$ python -q
>>> import numpy as np
>>> np.set_printoptions(precision=2, suppress=True, linewidth=100, sign=" ")
>>> M = np.array([[-3.0, 5.0, -1.0, 0.0],
...     [-12.0, 13.0, 4.0, -6.0],
...     [10.0, -5.0, 22.0, -14.0],
...     [10.0, -5.0, 22.0, -14.0]])
>>> print(round(float(np.linalg.norm(M, 2) / np.linalg.norm(M)), 2))
0.9
>>> mat = np.load("test18.npy")
>>> print(mat)
[[ 3  3  3]
 [ 3  6  6]
 [ 3  6  9]]
>>> vals, evecs = np.linalg.eigh(mat)
>>> print(vals)
[  0.92   1.93  15.15]
>>> print(np.round(evecs.T @ mat @ evecs, 2) + 0)
[[  0.92   0.     0.  ]
 [  0.     1.93   0.  ]
 [  0.     0.    15.15]]
>>> print(np.abs(evecs[:, -1]).round(6).argmax())
2
>>> print(np.round(evecs.T @ evecs, 2) + 0)
[[ 1.  0.  0.]
 [ 0.  1.  0.]
 [ 0.  0.  1.]]
>>> x = np.array([2, 3, 3])
>>> rhs = mat @ x
>>> c, lr = np.zeros(3), 1 / np.linalg.norm(mat, 2) ** 2
>>> for i in range(30):
...     c -= lr * mat.T @ (mat @ c - rhs)
...     if i % 5 == 0: print(i, round(np.linalg.norm(mat @ c - rhs), 2))
... 
0 1.3
5 1.2
10 1.1
15 1.02
20 0.94
25 0.86
>>> print(c)
[ 1.71  2.83  3.26]
>>> print(np.linalg.svd(mat, compute_uv=False))
[ 15.15   1.93   0.92]
>>> print(mat.shape)
(3, 3)
>>> print(mat.sum(axis=1))
[  9  15  18]
>>> print(np.linalg.matrix_rank(mat))
3
>>> rng = np.random.default_rng(99)
>>> lab = rng.permutation(3)
>>> Y = mat[:, lab] * rng.choice([-1, 1], 3)
>>> print(Y)
[[ 3  3 -3]
 [ 3  6 -6]
 [ 3  9 -6]]
>>> Uu, _, Vt = np.linalg.svd(mat.T @ Y)
>>> print(lab)
[ 0  2  1]
>>> print(np.round(Uu @ Vt, 2) + 0)
[[ 1.  0.  0.]
 [ 0.  0. -1.]
 [ 0.  1.  0.]]
>>> X = np.load("case3.npy")
>>> print(X)
[[-1 -1 -1]
 [-1 -2 -2]
 [-1 -2 -3]]
>>> print([round(float(np.linalg.det(X[:i, :i])), 2) + 0 for i in range(1, 4)])
[-1.0, 1.0, -1.0]
>>> vals, evecs = np.linalg.eigh(X)
>>> x = np.array([0, 2, 2])
>>> print(evecs * np.maximum(vals, 0) @ evecs.T)
[[ 0.  0.  0.]
 [ 0.  0.  0.]
 [ 0.  0.  0.]]
>>> print(evecs * np.abs(vals) @ evecs.T)
[[ 1.  1.  1.]
 [ 1.  2.  2.]
 [ 1.  2.  3.]]
>>> data = np.load("m.npy")
>>> print(data)
[[-2.  2.  0. -1.]
 [ 0.  0.  1.  0.]
 [ 0.  1.  1. -1.]
 [ 0. -1. -1. -1.]]
>>> lab = rng.permutation(4)
>>> print(lab)
[ 0  3  2  1]
>>> Y = data[lab][:, lab]
>>> print(np.trace(Y))
-2.0
>>> print(round(np.linalg.det(Y), 2), np.round(np.linalg.det(data[lab]), 2))
-4.0 4.0
>>> print(np.sort(np.abs(np.linalg.eigvals(Y))))
[ 1.  1.  2.  2.]
>>> F = np.loadtxt("x.csv", delimiter=",")
>>> print(F)
[[-0.34  0.06 -0.38  0.73 -0.45]
 [-0.74 -0.48 -0.25 -0.39  0.08]
 [ 0.11 -0.06 -0.45  0.32  0.82]
 [ 0.06  0.59 -0.65 -0.45 -0.15]
 [-0.57  0.64  0.4   0.09  0.31]]
>>> P = np.triu(np.array([[2, 0, 2, 2, 1],
...     [3, 1, 1, 1, 3],
...     [0, 0, 0, 3, 2],
...     [2, 0, 2, 1, 3],
...     [3, 1, 3, 0, 1]]), 1) + np.eye(5)
>>> Y = P @ F @ np.linalg.inv(P)
>>> print(round(np.linalg.det(Y), 2))
1.0
>>> print(np.poly(Y))
[ 1.    1.41  0.41 -0.41 -1.41 -1.  ]
>>> lab = rng.permutation(5)
>>> print(lab)
[ 1  4  2  0  3]
>>> Y = F[lab][:, lab]
>>> print(Y)
[[-0.48  0.08 -0.25 -0.74 -0.39]
 [ 0.64  0.31  0.4  -0.57  0.09]
 [-0.06  0.82 -0.45  0.11  0.32]
 [ 0.06 -0.45 -0.38 -0.34  0.73]
 [ 0.59 -0.15 -0.65  0.06 -0.45]]
>>> print(np.sort(np.abs(np.linalg.eigvals(Y))))
[ 1.  1.  1.  1.  1.]
>>> print(np.round(np.linalg.det(Y), 2), round(float(np.linalg.det(F[lab])), 2))
1.0 -1.0
>>> print(round(float(np.trace(Y)), 2))
-1.41
>>> print(np.allclose(Y, F))
False
>>> K = np.array([[98, 92, 8, 42, -98],
...     [92, 91, -8, 34, -88],
...     [8, -8, 64, 40, -16],
...     [42, 34, 40, 54, -38],
...     [-98, -88, -16, -38, 104]])
>>> Uu, sv, Vt = np.linalg.svd(K)
>>> evecs = Vt[:(sv > 1e-8).sum()]
>>> x = K[2] + 3 * K[3] + rng.integers(2) * np.eye(5)[0]
>>> print(x)
[ 135.   94.  184.  202. -130.]
>>> print(np.diag(evecs.T @ evecs))
[ 0.33  0.44  0.79  0.81  0.63]
>>> print(round(float(np.linalg.norm(x - evecs.T @ evecs @ x)), 2))
0.82
>>> print(np.linalg.matrix_rank(np.vstack([K, x])))
4
>>> rk = np.linalg.matrix_rank(K)
>>> print(rk)
3
>>> N = np.linalg.svd(K)[2][rk:].T
>>> print([int(np.linalg.matrix_rank(K[:, :j + 1])) for j in range(5)])
[1, 2, 3, 3, 3]
>>> print(N.shape)
(5, 2)
>>> print(np.linalg.matrix_rank(K.T @ K), np.linalg.matrix_rank(K @ K.T))
3 3
>>> print(np.allclose(K @ N, 0))
True
>>> J = np.load("run10.npy")
>>> print(J)
[[ 0  1 -1  1  0]
 [-1  0 -1 -2 -1]
 [ 1  1  0  0  0]
 [-1  2  0  0  3]
 [ 0  1  0 -3  0]]
>>> Uu, sv, Vt = np.linalg.svd(J)
>>> print(sv.round(2) + 0)
[ 3.88  3.88  1.71  1.71  0.  ]
>>> Y = Uu[:, :4] @ np.diag(sv[:4]) @ Vt[:4]
>>> print(np.round(np.linalg.norm(J - Y, 2), 2), round(float(sv[4]), 2))
0.0 0.0
>>> print(Y.round(2) + 0)
[[ 0.  1. -1.  1.  0.]
 [-1.  0. -1. -2. -1.]
 [ 1.  1.  0.  0.  0.]
 [-1.  2.  0.  0.  3.]
 [ 0.  1.  0. -3.  0.]]
>>> print(round(np.abs(J - Y).max(), 2))
0.0
>>> Y = J / np.linalg.norm(J, axis=1, keepdims=True)
>>> G = Y @ Y.T
>>> print((G - 2 * np.eye(5)).round(6).argmax(axis=1))
[ 2  4  0  0  1]
>>> print(round(np.degrees(np.arccos(np.clip(G[3, 4], -1, 1))), 2))
80.27
>>> print(np.argwhere(np.triu(np.abs(G) > 0.95, 1)))
[]
>>> Uu, sv, Vt = np.linalg.svd(J, full_matrices=False)
>>> print(np.round(Vt @ Vt.T, 2) + 0)
[[ 1.  0.  0.  0.  0.]
 [ 0.  1.  0.  0.  0.]
 [ 0.  0.  1.  0.  0.]
 [ 0.  0.  0.  1.  0.]
 [ 0.  0.  0.  0.  1.]]
>>> print(np.cumsum(sv ** 2) / np.sum(sv ** 2))
[ 0.42  0.84  0.92  1.    1.  ]
>>> print(np.round(Uu.T @ Uu, 2) + 0)
[[ 1.  0.  0.  0.  0.]
 [ 0.  1.  0.  0.  0.]
 [ 0.  0.  1.  0.  0.]
 [ 0.  0.  0.  1.  0.]
 [ 0.  0.  0.  0.  1.]]
>>> print(Uu.shape, sv.shape, Vt.shape)
(5, 5) (5,) (5, 5)
>>> print(np.sqrt((sv ** 2).sum()), round(np.linalg.norm(J), 2))
6.0 6.0
>>> print(np.round(sv / sv[0], 2) + 0)
[ 1.    1.    0.44  0.44  0.  ]
>>> print(sv.round(2) + 0)
[ 3.88  3.88  1.71  1.71  0.  ]
